$ ipython --no-banner

In [1]: import numpy as np

In [2]: np.set_printoptions(suppress=True, linewidth=100)

In [3]: def tidy(a):
   ...:     return np.round(a, 2) + 0
   ...: 

In [4]: r0 = np.array([4, 4, 5, 1, 0, 3])

In [5]: arr = np.array([np.roll(r0, i) for i in range(6)])

In [6]: arr
Out[6]: 
array([[4, 4, 5, 1, 0, 3],
       [3, 4, 4, 5, 1, 0],
       [0, 3, 4, 4, 5, 1],
       [1, 0, 3, 4, 4, 5],
       [5, 1, 0, 3, 4, 4],
       [4, 5, 1, 0, 3, 4]])

In [7]: x = np.array([-2, -1, -2, 1, -1, -2])

In [8]: target = arr @ x

In [9]: target
Out[9]: array([-27, -14, -14, -18, -20, -26])

In [10]: tidy(np.linalg.solve(arr.T, arr[2]))
Out[10]: array([0., 0., 1., 0., 0., 0.])

In [11]: tidy(np.linalg.solve(arr, target))
Out[11]: array([-2., -1., -2.,  1., -1., -2.])

In [12]: out = np.array([[0, 0, 0, -2, 0, 1],
    ...:     [2, 0, -2, -2, 1, -1],
    ...:     [-1, 2, 2, 1, 0, 1],
    ...:     [-1, -2, -2, -2, -1, -2],
    ...:     [1, 0, -2, -1, 0, -2],
    ...:     [1, 2, 2, -2, -2, 2]])

In [13]: feats = np.triu(out)

In [14]: print(feats)
[[ 0  0  0 -2  0  1]
 [ 0  0 -2 -2  1 -1]
 [ 0  0  2  1  0  1]
 [ 0  0  0 -2 -1 -2]
 [ 0  0  0  0  0 -2]
 [ 0  0  0  0  0  2]]

In [15]: Uu, sv, Vh = np.linalg.svd(feats)

In [16]: tidy(sv)
Out[16]: array([4.74, 3.13, 2.22, 0.9 , 0.  , 0.  ])

In [17]: np.argmax(sv[:-1] / (sv[1:] + 1e-6)) + 1
Out[17]: np.int64(4)

In [18]: out = Uu[:, :4] @ np.diag(sv[:4]) @ Vh[:4]

In [19]: print(np.linalg.matrix_rank(feats, rtol=0.05))
4

In [20]: print(tidy(np.abs(feats - out).max()))
0.0

In [21]: tidy(np.linalg.norm(feats - out, 2)), tidy(sv[4])
Out[21]: (np.float64(0.0), np.float64(0.0))

In [22]: np.linalg.matrix_rank(out)
Out[22]: np.int64(4)

In [23]: np.abs(np.diag(np.linalg.qr(feats)[1])) > 1e-9
Out[23]: array([False, False,  True,  True, False,  True])

In [24]: Uu, sv, Vh = np.linalg.svd(feats)

In [25]: V = Vh[:(sv > 1e-8).sum()]

In [26]: rng = np.random.default_rng(747)

In [27]: x = feats[5] + 3 * feats[2] + rng.integers(2) * np.eye(6)[2]

In [28]: x
Out[28]: array([0., 0., 6., 3., 0., 5.])

In [29]: tidy(np.diag(V.T @ V))
Out[29]: array([0., 0., 1., 1., 1., 1.])

In [30]: np.linalg.matrix_rank(np.vstack([feats, x]))
Out[30]: np.int64(4)

In [31]: tidy(np.sort(np.abs(np.linalg.eigvals(feats))))
Out[31]: array([0., 0., 0., 2., 2., 2.])

In [32]: np.allclose(feats @ feats.T, feats.T @ feats)
Out[32]: False

In [33]: (feats + feats.T) / 2
Out[33]: 
array([[ 0. ,  0. ,  0. , -1. ,  0. ,  0.5],
       [ 0. ,  0. , -1. , -1. ,  0.5, -0.5],
       [ 0. , -1. ,  2. ,  0.5,  0. ,  0.5],
       [-1. , -1. ,  0.5, -2. , -0.5, -1. ],
       [ 0. ,  0.5,  0. , -0.5,  0. , -1. ],
       [ 0.5, -0.5,  0.5, -1. , -1. ,  2. ]])

In [34]: print((feats - feats.T) / 2)
[[ 0.   0.   0.  -1.   0.   0.5]
 [ 0.   0.  -1.  -1.   0.5 -0.5]
 [ 0.   1.   0.   0.5  0.   0.5]
 [ 1.   1.  -0.5  0.  -0.5 -1. ]
 [ 0.  -0.5  0.   0.5  0.  -1. ]
 [-0.5  0.5 -0.5  1.   1.   0. ]]

In [35]: print(feats @ feats)
[[ 0  0  0  4  2  6]
 [ 0  0 -4  2  2 -2]
 [ 0  0  4  0 -1  2]
 [ 0  0  0  4  2  2]
 [ 0  0  0  0  0 -4]
 [ 0  0  0  0  0  4]]

In [36]: tidy(np.linalg.det(feats))
Out[36]: np.float64(0.0)

In [37]: E = np.load("run8.npy")

In [38]: E
Out[38]: 
array([[ 1,  1, -1, -1,  1,  1, -1, -1],
       [ 1,  1, -1, -1, -1, -1,  1,  1],
       [ 1, -1,  1, -1,  1, -1,  1, -1],
       [ 1, -1, -1,  1, -1,  1,  1, -1],
       [ 1,  1,  1,  1, -1, -1, -1, -1],
       [ 1,  1,  1,  1,  1,  1,  1,  1]])

In [39]: E.shape
Out[39]: (6, 8)

In [40]: tidy(E.mean(axis=0))
Out[40]: array([ 1.  ,  0.33,  0.  ,  0.  ,  0.  ,  0.  ,  0.33, -0.33])

In [41]: E - E[0]
Out[41]: 
array([[ 0,  0,  0,  0,  0,  0,  0,  0],
       [ 0,  0,  0,  0, -2, -2,  2,  2],
       [ 0, -2,  2,  0,  0, -2,  2,  0],
       [ 0, -2,  0,  2, -2,  0,  2,  0],
       [ 0,  0,  2,  2, -2, -2,  0,  0],
       [ 0,  0,  2,  2,  0,  0,  2,  2]])

In [42]: np.linalg.matrix_rank(E)
Out[42]: np.int64(6)

In [43]: r0, v = E[4], E[5]

In [44]: r0 @ v
Out[44]: np.int64(0)

In [45]: r0 @ r0
Out[45]: np.int64(8)

In [46]: pr = (r0 @ v) / (r0 @ r0) * r0

In [47]: tidy(np.linalg.norm(r0 + v) ** 2 + np.linalg.norm(r0 - v) ** 2)
Out[47]: np.float64(32.0)

In [48]: theta = np.radians(90)

In [49]: Rm = np.eye(8)

In [50]: Rm[4, 4] = Rm[6, 6] = np.cos(theta)

In [51]: Rm[4, 6], Rm[6, 4] = -np.sin(theta), np.sin(theta)

In [52]: tidy(Rm)
Out[52]: 
array([[ 1.,  0.,  0.,  0.,  0.,  0.,  0.,  0.],
       [ 0.,  1.,  0.,  0.,  0.,  0.,  0.,  0.],
       [ 0.,  0.,  1.,  0.,  0.,  0.,  0.,  0.],
       [ 0.,  0.,  0.,  1.,  0.,  0.,  0.,  0.],
       [ 0.,  0.,  0.,  0.,  0.,  0., -1.,  0.],
       [ 0.,  0.,  0.,  0.,  0.,  1.,  0.,  0.],
       [ 0.,  0.,  0.,  0.,  1.,  0.,  0.,  0.],
       [ 0.,  0.,  0.,  0.,  0.,  0.,  0.,  1.]])

In [53]: out = E @ Rm.T

In [54]: np.allclose(E @ E.T, out @ out.T)
Out[54]: True

In [55]: np.allclose(np.linalg.norm(E, axis=1), np.linalg.norm(out, axis=1))
Out[55]: True

In [56]: data = np.load("case17.npy")

In [57]: tidy(data)
Out[57]: 
array([[ 0.48, -0.36, -0.19, -0.63,  0.04, -0.28],
       [-0.36,  0.84,  0.13,  0.57, -0.7 ,  0.22],
       [-0.19,  0.13,  0.68,  0.42, -0.45,  0.81],
       [-0.63,  0.57,  0.42,  0.9 , -0.29,  0.57],
       [ 0.04, -0.7 , -0.45, -0.29,  1.14, -0.57],
       [-0.28,  0.22,  0.81,  0.57, -0.57,  0.97]])

In [58]: # looks like rank 3

In [59]: labels = rng.permutation(6)

In [60]: print(labels)
[3 4 0 2 1 5]

In [61]: out = data[labels][:, labels]

In [62]: tidy(np.linalg.det(out)), tidy(np.linalg.det(data[labels]))
Out[62]: (np.float64(0.0), np.float64(0.0))

In [63]: tidy(np.sort(np.abs(np.linalg.eigvals(out))))
Out[63]: array([0., 0., 0., 1., 1., 3.])

In [64]: np.allclose(out, data)
Out[64]: False

In [65]: tidy(np.diag(out))
Out[65]: array([0.9 , 1.14, 0.48, 0.68, 0.84, 0.97])

In [66]: ev, V = np.linalg.eigh(data)

In [67]: tidy(ev)
Out[67]: array([0., 0., 0., 1., 1., 3.])

In [68]: tidy(V.T @ data @ V)
Out[68]: 
array([[0., 0., 0., 0., 0., 0.],
       [0., 0., 0., 0., 0., 0.],
       [0., 0., 0., 0., 0., 0.],
       [0., 0., 0., 1., 0., 0.],
       [0., 0., 0., 0., 1., 0.],
       [0., 0., 0., 0., 0., 3.]])

In [69]: tidy(np.linalg.svd(data, compute_uv=False))
Out[69]: array([3., 1., 1., 0., 0., 0.])

In [70]: np.abs(V[:, -1]).round(6).argmax()
Out[70]: np.int64(5)

In [71]: tidy(V @ np.diag(ev) @ V.T)
Out[71]: 
array([[ 0.48, -0.36, -0.19, -0.63,  0.04, -0.28],
       [-0.36,  0.84,  0.13,  0.57, -0.7 ,  0.22],
       [-0.19,  0.13,  0.68,  0.42, -0.45,  0.81],
       [-0.63,  0.57,  0.42,  0.9 , -0.29,  0.57],
       [ 0.04, -0.7 , -0.45, -0.29,  1.14, -0.57],
       [-0.28,  0.22,  0.81,  0.57, -0.57,  0.97]])

In [72]: tidy(ev.sum()), np.trace(data)
Out[72]: (np.float64(5.0), np.float64(5.0))

In [73]: print(tidy(np.abs(V[:, -1])))
[0.25 0.38 0.38 0.45 0.46 0.48]

In [74]: tidy(np.linalg.norm(data, 2) / np.linalg.norm(data))
Out[74]: np.float64(0.9)

In [75]: np.linalg.matrix_rank(data, rtol=0.1)
Out[75]: np.int64(3)

In [76]: np.argsort(-np.linalg.norm(data, axis=0).round(6), kind="stable")[:3]
Out[76]: array([4, 5, 3])

In [77]: Uu, sv, Vh = np.linalg.svd(data)

In [78]: tidy(sv)
Out[78]: array([3., 1., 1., 0., 0., 0.])

In [79]: out = Uu[:, :3] @ np.diag(sv[:3]) @ Vh[:3]

In [80]: np.linalg.matrix_rank(data, rtol=0.05)
Out[80]: np.int64(3)

In [81]: ev, V = np.linalg.eigh(data)

In [82]: x = np.array([1, -2, 3, 2, -1, 1])

In [83]: tidy(x @ data @ x)
Out[83]: np.float64(20.29)

In [84]: tidy(x @ data @ x / (x @ x)), tidy(ev[0]), tidy(ev[-1])
Out[84]: (np.float64(1.01), np.float64(0.0), np.float64(3.0))

In [85]: J = np.loadtxt("test11.csv", delimiter=",")

In [86]: J
Out[86]: 
array([[-0.8 , -0.1 , -0.31],
       [-0.7 ,  1.7 ,  5.01],
       [-1.1 , -0.2 , -0.58],
       [ 0.5 , -0.8 , -2.41],
       [-0.2 , -0.4 , -1.22],
       [ 0.6 , -0.4 , -1.14],
       [-0.2 , -2.4 , -7.23],
       [-0.1 ,  0.6 ,  1.79],
       [ 1.7 , -0.6 , -1.84],
       [-1.8 ,  1.1 ,  3.3 ],
       [-0.4 , -0.4 , -1.23],
       [-0.2 , -1.2 , -3.64],
       [-0.5 ,  0.4 ,  1.18],
       [ 0.7 ,  0.2 ,  0.52],
       [ 0.9 , -1.2 , -3.65],
       [-0.7 , -0.1 , -0.33],
       [ 1.  ,  1.1 ,  3.26],
       [ 0.3 , -2.  , -5.98],
       [ 0.2 , -1.4 , -4.21],
       [ 0.7 , -0.6 , -1.78],
       [ 0.7 ,  0.8 ,  2.44],
       [-0.9 ,  0.9 ,  2.8 ],
       [-0.9 , -0.2 , -0.51],
       [-1.1 ,  0.1 ,  0.33],
       [ 0.6 ,  0.6 ,  1.79],
       [ 0.5 , -1.4 , -4.19],
       [ 0.7 ,  1.3 ,  3.98],
       [-2.  ,  0.7 ,  2.06],
       [ 0.1 ,  0.4 ,  1.18],
       [ 0.6 , -0.3 , -0.91],
       [-1.3 , -0.2 , -0.63],
       [-0.4 , -0.5 , -1.52],
       [ 0.7 , -1.4 , -4.24],
       [-0.2 ,  1.5 ,  4.52],
       [-0.4 ,  0.3 ,  0.98],
       [ 0.1 , -0.8 , -2.33],
       [ 1.1 , -1.9 , -5.67],
       [-2.2 ,  0.5 ,  1.43],
       [ 0.1 ,  0.9 ,  2.69]])

In [87]: out = np.c_[J[:, :1] @ np.array([[-1]]), np.array([0, 2, 2, 1, 1, 1, 1, 2, 2, 2, 2, 2, 1, 1, 2, 2, 2, 1, 1, 2, 2, 2, 0, 1, 2, 1, 0, 1, 1, 0, 1, 2, 1, 1, 0, 1, 2, 2, 0])]

In [88]: out
Out[88]: 
array([[ 0.8,  0. ],
       [ 0.7,  2. ],
       [ 1.1,  2. ],
       [-0.5,  1. ],
       [ 0.2,  1. ],
       [-0.6,  1. ],
       [ 0.2,  1. ],
       [ 0.1,  2. ],
       [-1.7,  2. ],
       [ 1.8,  2. ],
       [ 0.4,  2. ],
       [ 0.2,  2. ],
       [ 0.5,  1. ],
       [-0.7,  1. ],
       [-0.9,  2. ],
       [ 0.7,  2. ],
       [-1. ,  2. ],
       [-0.3,  1. ],
       [-0.2,  1. ],
       [-0.7,  2. ],
       [-0.7,  2. ],
       [ 0.9,  2. ],
       [ 0.9,  0. ],
       [ 1.1,  1. ],
       [-0.6,  2. ],
       [-0.5,  1. ],
       [-0.7,  0. ],
       [ 2. ,  1. ],
       [-0.1,  1. ],
       [-0.6,  0. ],
       [ 1.3,  1. ],
       [ 0.4,  2. ],
       [-0.7,  1. ],
       [ 0.2,  1. ],
       [ 0.4,  0. ],
       [-0.1,  1. ],
       [-1.1,  2. ],
       [ 2.2,  2. ],
       [-0.1,  0. ]])

In [89]: print(tidy(np.linalg.norm(out - J @ np.linalg.lstsq(J, out)[0], axis=0)))
[0.   8.83]

In [90]: tidy(np.linalg.norm(np.linalg.qr(J)[0].T @ out, axis=0) ** 2 / ((out ** 2).sum(axis=0) + 1e-12))
Out[90]: array([1.  , 0.07])

In [91]: np.linalg.matrix_rank(np.c_[J, out])
Out[91]: np.int64(4)

In [92]: np.linalg.matrix_rank(out)
Out[92]: np.int64(2)

In [93]: F = np.loadtxt("layer13.csv", delimiter=",")

In [94]: F
Out[94]: 
array([[-0.96, -3.34, -3.71,  0.34, -0.33],
       [ 1.24, -1.41, -2.38, -0.01, -0.03],
       [ 1.33,  5.05,  1.21,  1.54, -0.77],
       [-0.01, -1.31, -0.87,  1.15,  0.57],
       [-0.82, -0.29, -3.04, -0.45,  0.88],
       [ 0.3 ,  0.75,  1.57, -0.47, -0.09],
       [ 0.08, -4.29,  1.06,  2.91, -0.3 ],
       [ 0.41,  1.68,  2.96, -1.74,  0.49],
       [-0.9 , -2.23, -2.16,  0.71,  0.82],
       [ 1.65,  1.55, -1.43,  0.36,  0.07],
       [-0.17,  0.62,  2.59, -0.44,  1.36],
       [ 0.21,  2.27, -2.67,  2.67, -1.66],
       [ 0.43,  1.5 ,  0.43, -1.34, -0.55],
       [ 0.95, -0.33, -2.59, -0.51,  0.56],
       [-1.71, -0.08, -1.31,  0.64,  0.17]])

In [95]: out = np.array([[2, 1, 1], [2, 1, 3], [3, 0, 1], [2, 0, 1], [0, 1, 0], [1, 1, 0]])

In [96]: np.linalg.matrix_rank(data @ out)
Out[96]: np.int64(3)

In [97]: print(np.vstack([data, out.T]).shape)
(9, 6)

In [98]: tidy(np.einsum("ij->j", data))
Out[98]: array([-0.94,  0.69,  1.4 ,  1.54, -0.83,  1.73])

In [99]: np.linalg.matrix_rank(np.vstack([data, out.T]))
Out[99]: np.int64(6)
